% python3 -q
>>> import numpy as np
>>> np.set_printoptions(precision=1, suppress=True, linewidth=160)
>>> A = np.array([[3, 4, 5, 6, 7],
...     [8, 9, 10, 11, 12],
...     [13, 14, 15, 16, 17],
...     [18, 19, 20, 21, 22],
...     [23, 24, 25, 26, 27]])
>>> [round(float(x), 1) for x in np.linalg.svd(A, compute_uv=False)[:3]]
[83.2, 3.0, 0.0]
>>> np.linalg.cond(A) > 100
np.True_
>>> A.sum(axis=0)
array([65, 70, 75, 80, 85])
>>> np.round(np.linalg.svd(A, compute_uv=False), 1) + 0
array([83.2,  3. ,  0. ,  0. ,  0. ])
>>> np.count_nonzero(A)
np.int64(25)
>>> A - A[0]
array([[ 0,  0,  0,  0,  0],
       [ 5,  5,  5,  5,  5],
       [10, 10, 10, 10, 10],
       [15, 15, 15, 15, 15],
       [20, 20, 20, 20, 20]])
>>> A.shape
(5, 5)
>>> np.abs(A).max()
np.int64(27)
>>> np.diff(A, axis=0)
array([[5, 5, 5, 5, 5],
       [5, 5, 5, 5, 5],
       [5, 5, 5, 5, 5],
       [5, 5, 5, 5, 5]])
>>> K = np.loadtxt("w.csv", delimiter=",")
>>> K
array([[-0.4,  0. , -0.8, -1.7,  1.7,  0.2, -1.5,  0.2,  1.3],
       [ 1.5,  0.9,  0.4, -0.4,  2.2,  1.3, -0.3,  1.3,  1. ],
       [ 0.1, -1.4,  0.1,  0. ,  0.4, -0.9, -0.5,  1.1, -0.4],
       [ 0.3,  0.9, -1.7, -0.7, -0.4,  0.6,  0.6, -0.9,  1.4],
       [-0.3, -0.4, -1.6, -1.2,  0. , -0.8,  1.3, -0.8,  0.4],
       [ 0.4, -1.6, -0.6, -0.3, -0.5,  1.1, -1.6, -0.3, -0.5],
       [ 0.8, -2.3, -1.6, -1.5,  1.1,  0.2,  0.9, -1.2, -0.1],
       [ 0.3, -1.4, -0.2,  1.6, -1. , -0.1,  0.8, -0.2, -0.1],
       [ 0.7,  0.2, -0.2, -0.2, -0.7, -0.3,  1.1, -0.8,  0.3],
       [-0.5, -1.4, -1.6,  0.5, -0.2, -0.2,  0.5,  0.1,  0.7],
       [ 1. ,  0.5,  0.8, -0.5,  0.1,  0.7,  1.2,  0.8, -0.3],
       [ 0.7,  0.2, -0.2,  0.2,  0.6,  0. , -0.3,  2.5,  0. ],
       [-0.2,  0.3,  0.3,  1.1,  0.5, -0.3,  1.1,  0.1,  0.2],
       [-0.9, -0.4,  0.3, -2.3, -0.8,  0.8,  1.4,  0.2, -1.8],
       [ 0.3, -0.4,  1.5, -1.2, -1.7,  0. ,  1.2,  1.5,  0.3],
       [ 0.5, -0.4,  1.6,  1. , -0.4, -0.3,  0.3, -0.1, -0.3],
       [-0.8,  1.1, -1.1,  0.2,  0.5, -0.1, -0.4, -0.5,  1.4],
       [-0.5, -1. , -0.1, -0.4, -0.4,  1.2,  0.8,  0.2,  1. ],
       [ 0. , -1.8, -0.9,  0.5,  0.7,  1.4,  0.8,  1. , -1.7],
       [ 0. ,  1. , -0.2, -2.4,  0.8,  0.6,  1.5, -0.3,  0. ],
       [ 0.4, -0.2,  0.3, -0.2,  0.6,  2. ,  1.1,  0.5, -0.4],
       [-0.3,  1.5,  0.8, -0.4,  1.1,  0.5,  1.7, -0.7, -1.2],
       [-0.8,  0.7, -1.1,  0.8, -0.8, -0.2, -0.2, -0.1, -1.5],
       [ 2.2, -1.3,  0. , -2.2, -0.3, -1.9, -1. ,  1.4,  0.7],
       [-0.2,  0.9,  0.8,  0. , -2.2, -1.9, -1.3,  0.1, -0.6],
       [-0.5, -0.6, -0.8, -1.4,  0.7,  2. , -1.2, -1.4,  0.6],
       [ 0.9, -0.4,  0.8,  0.5, -0.5,  0.1, -0.3,  0. , -1.9],
       [-0.2, -0.5, -1. ,  1.1, -1.7,  0.8,  0.1,  0.4, -0.3],
       [-0.5,  0.2,  0.4, -0.2, -0.5, -0.4,  1.3, -0.2, -1.6],
       [-0.8, -1.9,  0.6,  0.9, -1.7,  1.4,  0.3, -1.1,  0.1],
       [ 0.6, -0.7, -0.1,  0.3, -0.8, -1.2, -0.3,  2.2, -1.5],
       [-1. , -2.5,  0.5, -4.5,  3. , -4. ,  2. , -1. , -6.5],
       [-1.1,  0.1,  0.4,  0.8, -0.3, -1.1,  0.7, -0.5,  0.5],
       [ 0.7,  0.4, -0.6,  0.4,  2. ,  0.5, -0.9,  0.9, -0.2],
       [ 0.6, -1.6, -0.5, -1.2, -1.9,  0.8, -1.7, -0.9,  0.4],
       [-0.3, -1.2, -0.6, -1.4,  0.1, -0.7, -0.4, -1.7, -1.3],
       [ 0.5,  0.1, -0.1,  0.2,  0.9,  2.4,  0.3,  0. ,  0.4],
       [ 0.5, -0.2, -0.8,  1.1, -1. ,  1.1, -0.2, -1.3, -1.1],
       [ 1.2,  1.9,  0.1, -0.9,  2.7, -0.3,  0.1,  0.8, -0.5],
       [ 0.8, -0.9, -0.6, -0.4, -2.7, -0.7,  0.1, -0.5, -0.8],
       [-0.5,  0. , -1.2,  3. , -0.9,  0.6,  1.2,  0.8, -0.5],
       [-0.3, -0.2,  0.1,  0. , -0.5,  0.2,  1.1,  0.1, -0.8],
       [ 1.1,  0.3, -2.6, -1.8, -1.1,  0.2, -1.6, -0.1, -0.1],
       [ 0.2,  2.1, -0.4,  1.7, -0.1,  0.7,  0. ,  1.2, -0.8],
       [ 0.1, -0.7,  0.1,  2.1, -0.6, -0.7,  0.1,  1. ,  0.1]])
>>> round(float(np.linalg.eigvals(A).sum().real), 1)
75.0
>>> np.round(np.linalg.eigvals(A), 1) + 0
array([78.2+0.j, -3.2+0.j,  0. +0.j,  0. +0.j,  0. +0.j])
>>> round(np.linalg.det(2 * A), 1), round(float(np.linalg.det(A)), 1)
(np.float64(-0.0), -0.0)
